>>> import numpy as np
>>> np.set_printoptions(suppress=True, linewidth=100)
>>> K = np.load("run14.npy")
>>> K
array([[ -2.866, -19.867,  -0.024,   5.666,  19.864],
       [ -1.431,  -9.957,   0.009,   2.841,   9.929],
       [  1.403,   9.772,   0.016,  -2.763,  -9.829],
       [ -1.328,  -9.231,  -0.018,   2.657,   9.213],
       [  0.412,   2.784,   0.013,  -0.812,  -2.794],
       [ -0.587,  -4.116,  -0.006,   1.183,   4.132],
       [ -1.373,  -9.381,  -0.027,   2.682,   9.346],
       [ -0.022,  -0.374,  -0.011,   0.093,   0.36 ],
       [ -1.324,  -9.496,  -0.025,   2.666,   9.479],
       [  0.65 ,   4.653,   0.011,  -1.338,  -4.669],
       [ -0.391,  -2.825,   0.013,   0.788,   2.794],
       [ -0.843,  -5.913,   0.   ,   1.709,   5.915],
       [ -0.092,  -0.664,   0.007,   0.195,   0.636],
       [ -0.615,  -4.2  ,   0.016,   1.221,   4.187]])
>>> D = np.linalg.norm(K[:, None] - K[None], axis=-1)
>>> np.linalg.matrix_rank(D ** 2)
np.int64(7)
>>> np.unravel_index(D.round(6).argmax(), D.shape)
(np.int64(0), np.int64(2))
>>> (D + 1e9 * np.eye(14)).round(6).argmin(axis=1)
array([ 1,  8,  9,  6,  9, 13,  8, 12,  6,  4,  5, 13,  7,  5])
>>> x0 = np.array([2, 2, 0, 1, 0])
>>> a = np.maximum(K @ x0, 0)
>>> K * (a > 1e-9)[:, None]
array([[-0.   , -0.   , -0.   ,  0.   ,  0.   ],
       [-0.   , -0.   ,  0.   ,  0.   ,  0.   ],
       [ 1.403,  9.772,  0.016, -2.763, -9.829],
       [-0.   , -0.   , -0.   ,  0.   ,  0.   ],
       [ 0.412,  2.784,  0.013, -0.812, -2.794],
       [-0.   , -0.   , -0.   ,  0.   ,  0.   ],
       [-0.   , -0.   , -0.   ,  0.   ,  0.   ],
       [-0.   , -0.   , -0.   ,  0.   ,  0.   ],
       [-0.   , -0.   , -0.   ,  0.   ,  0.   ],
       [ 0.65 ,  4.653,  0.011, -1.338, -4.669],
       [-0.   , -0.   ,  0.   ,  0.   ,  0.   ],
       [-0.   , -0.   ,  0.   ,  0.   ,  0.   ],
       [-0.   , -0.   ,  0.   ,  0.   ,  0.   ],
       [-0.   , -0.   ,  0.   ,  0.   ,  0.   ]])
>>> a.round(3)
array([ 0.   ,  0.   , 19.587,  0.   ,  5.58 ,  0.   ,  0.   ,  0.   ,  0.   ,  9.268,  0.   ,
        0.   ,  0.   ,  0.   ])
>>> np.round(K.T @ a, 3)
array([  35.804,  250.063,    0.488,  -71.05 , -251.383])
>>> np.round(np.tanh(K @ x0), 3)
array([-1.   , -1.   ,  1.   , -1.   ,  1.   , -1.   , -1.   , -0.604, -1.   ,  1.   , -1.   ,
       -1.   , -0.866, -1.   ])
>>> np.round(np.maximum(K @ (3 * x0), 0), 3)
array([ 0.   ,  0.   , 58.761,  0.   , 16.74 ,  0.   ,  0.   ,  0.   ,  0.   , 27.804,  0.   ,
        0.   ,  0.   ,  0.   ])
>>> C2 = np.cov(K, rowvar=False)
>>> np.round(np.linalg.eigvalsh(C2)[::-1], 3) + 0
array([115.407,   0.001,   0.   ,   0.   ,   0.   ])
>>> C2.round(3) + 0
array([[  1.136,   7.894,   0.012,  -2.251,  -7.901],
       [  7.894,  54.857,   0.085, -15.639, -54.906],
       [  0.012,   0.085,   0.   ,  -0.024,  -0.085],
       [ -2.251, -15.639,  -0.024,   4.459,  15.653],
       [ -7.901, -54.906,  -0.085,  15.653,  54.955]])
>>> round(float(np.corrcoef(K[:, 4], K[:, 2])[0, 1]), 3)
-0.699
>>> C2.shape
(5, 5)
>>> A = np.loadtxt("data.csv", delimiter=",")
>>> A
array([[  5.256, -18.648, -12.974],
       [  5.259, -16.5  , -11.137],
       [  3.919,  -3.704,  -0.784],
       [  3.332,  -2.004,   0.394],
       [  2.773,  -0.898,   1.065],
       [  0.502,   0.431,   0.841],
       [  0.265,   0.288,   0.52 ],
       [  0.13 ,   0.164,   0.285],
       [ -0.19 ,  -1.045,  -1.549],
       [  1.848,  -2.268,  -3.221],
       [  4.019,  -1.995,  -2.995],
       [  4.717,  -1.799,  -2.796]])
>>> round(A[5] @ A[9], 3)
np.float64(-2.759)
>>> round(float(np.linalg.norm(A, 1)), 3), round(np.linalg.norm(A, np.inf), 3)
(49.744, np.float64(36.878))
>>> feats = np.loadtxt("x.csv", delimiter=",")
>>> feats.round(3)
array([[-0.494, -0.591, -0.47 , -0.43 ],
       [ 0.809, -0.049, -0.384, -0.442],
       [-0.315,  0.767, -0.137, -0.542],
       [-0.045,  0.245, -0.782,  0.571]])
>>> u, r1 = feats[2], feats[1]
>>> round(u @ r1, 3)
np.float64(0.0)
>>> pr = (u @ r1) / (u @ u) * u
>>> round(float(np.linalg.norm(u + r1) ** 2 + np.linalg.norm(u - r1) ** 2), 3)
4.0
>>> pr.round(3) + 0
array([0., 0., 0., 0.])
>>> round(np.linalg.norm(feats[1], 1), 3), round(np.linalg.norm(feats[1], np.inf), 3)
(np.float64(1.685), np.float64(0.809))
>>> np.linalg.norm(feats, axis=1).argmax()
np.int64(0)
>>> round(np.linalg.norm(feats[1] - feats[0]), 3)
np.float64(1.414)
>>> round(np.linalg.norm(feats, "nuc"), 3)
np.float64(4.0)
>>> round(np.linalg.norm(feats, 2), 3)
np.float64(1.0)
>>> np.round(feats[1] @ feats[0], 3)
np.float64(0.0)
>>> round(float(np.linalg.norm(feats) ** 2 / np.linalg.norm(feats, 2) ** 2), 3)
4.0
>>> round(np.linalg.norm(feats, 1), 3), round(float(np.linalg.norm(feats, np.inf)), 3)
(np.float64(1.985), 1.986)
